$ python -q
>>> import numpy as np
>>> import numpy.linalg as la
>>> np.set_printoptions(precision=2, suppress=True, linewidth=140)
>>> F = np.load("a.npy")
>>> F
array([[ 0.81,  0.21,  0.73],
       [ 0.65,  0.54, -0.91],
       [-0.42,  0.09, -0.83],
       [ 0.5 ,  0.03,  0.66],
       [-0.15,  0.24, -0.89],
       [ 0.79,  0.32,  0.27],
       [-0.78,  0.21, -0.99],
       [ 0.72,  0.21,  0.51],
       [-0.65,  0.  , -0.87],
       [ 0.2 ,  0.03,  0.2 ],
       [ 0.7 ,  0.35, -0.24],
       [-0.69, -0.21, -0.41],
       [ 0.61,  0.18,  0.35],
       [ 0.87,  0.21,  0.86],
       [ 0.81, -0.06,  0.98],
       [ 0.26, -0.18,  0.87],
       [-0.57, -0.35,  0.54],
       [-0.87, -0.03, -0.97],
       [-0.2 , -0.42,  0.95],
       [-0.79, -0.18, -0.74],
       [ 0.88,  0.09,  0.96],
       [-0.55, -0.24,  0.08],
       [ 0.41, -0.06,  0.78],
       [ 0.92, -0.09,  1.  ],
       [ 0.5 ,  0.42, -0.83],
       [-0.52,  0.06, -0.86]])
>>> x0 = np.array([-1, 2, -3])
>>> rhs = F @ x0
>>> b, lr = np.zeros(3), 1 / la.norm(F, 2) ** 2
>>> for i in range(4):
...     b -= lr * F.T @ (F @ b - rhs)
...     if i % 1 == 0: print(i, round(la.norm(F @ b - rhs), 2))
... 
0 3.34
1 2.38
2 1.71
3 1.25
>>> round(la.cond(F), 2)
np.float64(13.88)
>>> E = np.load("arr.npy")
>>> E
array([[ 4.86,  0.  ,  0.86],
       [ 3.75,  0.  , -0.25],
       [ 4.93,  0.  ,  0.93],
       [ 4.16,  0.  ,  0.16],
       [ 6.03,  0.  ,  2.03],
       [ 2.97,  0.  , -1.03],
       [ 1.57,  0.  , -2.43],
       [ 6.11,  0.  ,  2.11],
       [ 6.68,  0.  ,  2.68],
       [ 4.26,  0.  ,  0.26],
       [ 4.89,  0.  ,  0.89],
       [ 4.28,  0.  ,  0.28],
       [ 4.51,  0.  ,  0.51],
       [ 5.1 ,  0.  ,  1.1 ],
       [ 5.56,  0.  ,  1.56],
       [ 3.22,  0.  , -0.78],
       [ 2.99,  0.  , -1.01]])
>>> # column 0 is much longer than the rest
>>> print(np.argsort(-la.norm(E, axis=0).round(6), kind="stable")[:3])
[0 2 1]
>>> la.cond(E) > 100
np.True_
>>> print(np.round(la.norm(E, 2) / la.norm(E), 2))
0.97
>>> np.unique(E.round(6), axis=0).shape
(17, 3)
>>> try:
...     la.inv(E)
... except la.LinAlgError as e:
...     print(repr(e))
... 
LinAlgError('Last 2 dimensions of the array must be square')
>>> la.lstsq(E[:-1].T, E[-1])[2]
np.int32(2)
>>> E @ la.pinv(E) @ E
array([[ 4.86,  0.  ,  0.86],
       [ 3.75,  0.  , -0.25],
       [ 4.93,  0.  ,  0.93],
       [ 4.16,  0.  ,  0.16],
       [ 6.03,  0.  ,  2.03],
       [ 2.97,  0.  , -1.03],
       [ 1.57,  0.  , -2.43],
       [ 6.11,  0.  ,  2.11],
       [ 6.68,  0.  ,  2.68],
       [ 4.26,  0.  ,  0.26],
       [ 4.89,  0.  ,  0.89],
       [ 4.28,  0.  ,  0.28],
       [ 4.51,  0.  ,  0.51],
       [ 5.1 ,  0.  ,  1.1 ],
       [ 5.56,  0.  ,  1.56],
       [ 3.22,  0.  , -0.78],
       [ 2.99,  0.  , -1.01]])
>>> G = E.T @ E
>>> la.svd(E, compute_uv=False) ** 2
array([377.08,  19.65,   0.  ])
>>> la.eigvalsh(G)[::-1]
array([377.08,  19.65,   0.  ])
>>> np.diag(G)
array([365.84,   0.  ,  30.88])
>>> la.matrix_rank(G)
np.int64(2)
>>> J = np.load("data.npy")
>>> J
array([[-0.04,  1.04, -2.01],
       [-0.01,  1.05, -1.92],
       [-0.03,  1.03, -1.94],
       [-0.01,  1.  , -1.96],
       [ 0.03,  0.96, -2.  ],
       [ 0.  ,  1.01, -2.01],
       [ 0.04,  1.01, -1.93],
       [ 3.05,  0.97,  0.05],
       [ 2.93,  0.93,  0.  ],
       [ 3.02,  1.01,  0.  ],
       [ 2.96,  0.97,  0.05],
       [ 3.04,  0.98,  0.05],
       [ 2.97,  1.06,  0.02],
       [ 3.07,  1.04, -0.02]])
>>> proj = J @ la.solve(J.T @ J, J.T)
>>> np.round(proj @ J[:, 0], 2) + 0
array([-0.04, -0.01, -0.03, -0.01,  0.03,  0.  ,  0.04,  3.05,  2.93,  3.02,  2.96,  3.04,  2.97,  3.07])
>>> np.round(la.eigvalsh(proj), 2) + 0
array([0., 0., 0., 0., 0., 0., 0., 0., 0., 0., 0., 1., 1., 1.])
>>> np.allclose(proj @ proj, proj)
True
>>> t = np.deg2rad(72)
>>> feats = np.eye(3)
>>> feats[np.ix_([2, 1], [2, 1])] = [[np.cos(t), -np.sin(t)], [np.sin(t), np.cos(t)]]
>>> feats
array([[ 1.  ,  0.  ,  0.  ],
       [ 0.  ,  0.31,  0.95],
       [ 0.  , -0.95,  0.31]])
>>> Uu, sigma = la.svd(feats)
Traceback (most recent call last):
  File "<python-input-35>", line 1, in <module>
    Uu, sigma = la.svd(feats)
    ^^^^^^^^^
ValueError: too many values to unpack (expected 2)
>>> Uu, sigma, VT = la.svd(feats, full_matrices=False)
>>> sigma / sigma[0]
array([1., 1., 1.])
>>> np.round(Uu.T @ feats @ VT.T, 2) + 0
array([[1., 0., 0.],
       [0., 1., 0.],
       [0., 0., 1.]])
>>> VT @ VT.T
array([[1., 0., 0.],
       [0., 1., 0.],
       [0., 0., 1.]])
>>> print((sigma > 1e-8).sum())
3
>>> np.cumsum(sigma ** 2) / np.sum(sigma ** 2)
array([0.33, 0.67, 1.  ])
>>> x0 = np.array([3, -2, 3])
>>> [p for p in range(1, 25) if np.allclose(la.matrix_power(feats, p), np.eye(3))]
[5, 10, 15, 20]
>>> round(la.norm(x0), 2), round(la.norm(feats @ x0), 2)
(np.float64(4.69), np.float64(4.69))
>>> round(float(la.det(feats)), 2)
1.0
>>> np.sort(np.abs(np.degrees(np.angle(la.eigvals(feats)))))
array([ 0., 72., 72.])
>>> print(feats.T @ (feats @ x0))
[ 3. -2.  3.]
>>> np.abs(la.eigvals(feats))
array([1., 1., 1.])
>>> (la.matrix_power((feats != 0) + (feats.T != 0) + np.eye(3), 3) > 0).astype(int)
array([[1, 0, 0],
       [0, 1, 1],
       [0, 1, 1]])
>>> np.flatnonzero(la.matrix_power((feats != 0) + (feats.T != 0) + np.eye(3), 3)[1])
array([1, 2])
>>> x0 = np.array([-9, 5, -6])
>>> rhs = feats @ x0
>>> rhs
array([-9.  , -4.16, -6.61])
>>> la.solve(feats, rhs)
array([-9.,  5., -6.])
>>> la.solve(feats, rhs + feats[:, 2])
array([-9.,  5., -5.])
>>> print(np.round(la.solve(feats.T, feats[1]), 2) + 0)
[0. 1. 0.]
>>> la.solve(feats, feats[:, 0])
array([ 1., -0.,  0.])
>>> proj = np.triu(np.array([[1, 5, 7], [5, 1, 2], [6, 7, 7]]), 1) + np.eye(3)
>>> other = proj @ feats @ la.inv(proj)
>>> round(float(la.det(other)), 2)
1.0
>>> print(la.matrix_rank(other))
3
>>> print(proj @ feats - feats @ proj)
[[  0.   -10.11  -0.08]
 [  0.    -1.9    0.  ]
 [  0.     0.     1.9 ]]
>>> print(other)
[[  1.   -10.11  20.14]
 [  0.    -1.59   4.76]
 [  0.    -0.95   2.21]]
>>> X = np.array([[1, -2, 4, -8], [1, -1, 1, -1], [1, 0, 0, 0], [1, 1, 1, 1]])
>>> print(X)
[[ 1 -2  4 -8]
 [ 1 -1  1 -1]
 [ 1  0  0  0]
 [ 1  1  1  1]]
>>> Uu, sigma, VT = la.svd(E)
>>> vecs = VT[:(sigma > 1e-8).sum()]
>>> rng = np.random.default_rng(0)
>>> x0 = E[9] + 4 * E[0] + rng.integers(2) * np.eye(3)[0]
>>> print(x0)
[24.7  0.   3.7]
>>> la.matrix_rank(np.vstack([E, x0]))
np.int64(2)
>>> print(np.allclose(vecs.T @ vecs @ x0, x0))
True
>>> Uu, sigma, VT = la.svd(X, full_matrices=False)
>>> np.abs(Uu[:, 0]).round(6).argmax()
np.int64(0)
>>> print(np.round(Uu.T @ Uu, 2) + 0)
[[1. 0. 0. 0.]
 [0. 1. 0. 0.]
 [0. 0. 1. 0.]
 [0. 0. 0. 1.]]
>>> print(np.round(Uu.T @ X @ VT.T, 2) + 0)
[[9.38 0.   0.   0.  ]
 [0.   2.11 0.   0.  ]
 [0.   0.   1.12 0.  ]
 [0.   0.   0.   0.54]]
>>> np.allclose(Uu * sigma @ VT, X)
True
>>> x0 = np.array([-1, -3, 0, 1])
>>> h1 = np.maximum(X @ x0, 0)
>>> np.maximum(X @ (3 * x0), 0)
array([0, 3, 0, 0])
>>> np.flatnonzero(h1 > 1e-9)
array([1])
>>> X.T @ h1
array([ 1, -1,  1, -1])
>>> other = np.array([[3, 3], [0, 5]])
>>> basis = np.kron(other, X)
>>> la.matrix_rank(basis)
np.int64(8)
>>> print(basis.shape)
(8, 8)
>>> basis
array([[  3,  -6,  12, -24,   3,  -6,  12, -24],
       [  3,  -3,   3,  -3,   3,  -3,   3,  -3],
       [  3,   0,   0,   0,   3,   0,   0,   0],
       [  3,   3,   3,   3,   3,   3,   3,   3],
       [  0,   0,   0,   0,   5, -10,  20, -40],
       [  0,   0,   0,   0,   5,  -5,   5,  -5],
       [  0,   0,   0,   0,   5,   0,   0,   0],
       [  0,   0,   0,   0,   5,   5,   5,   5]])
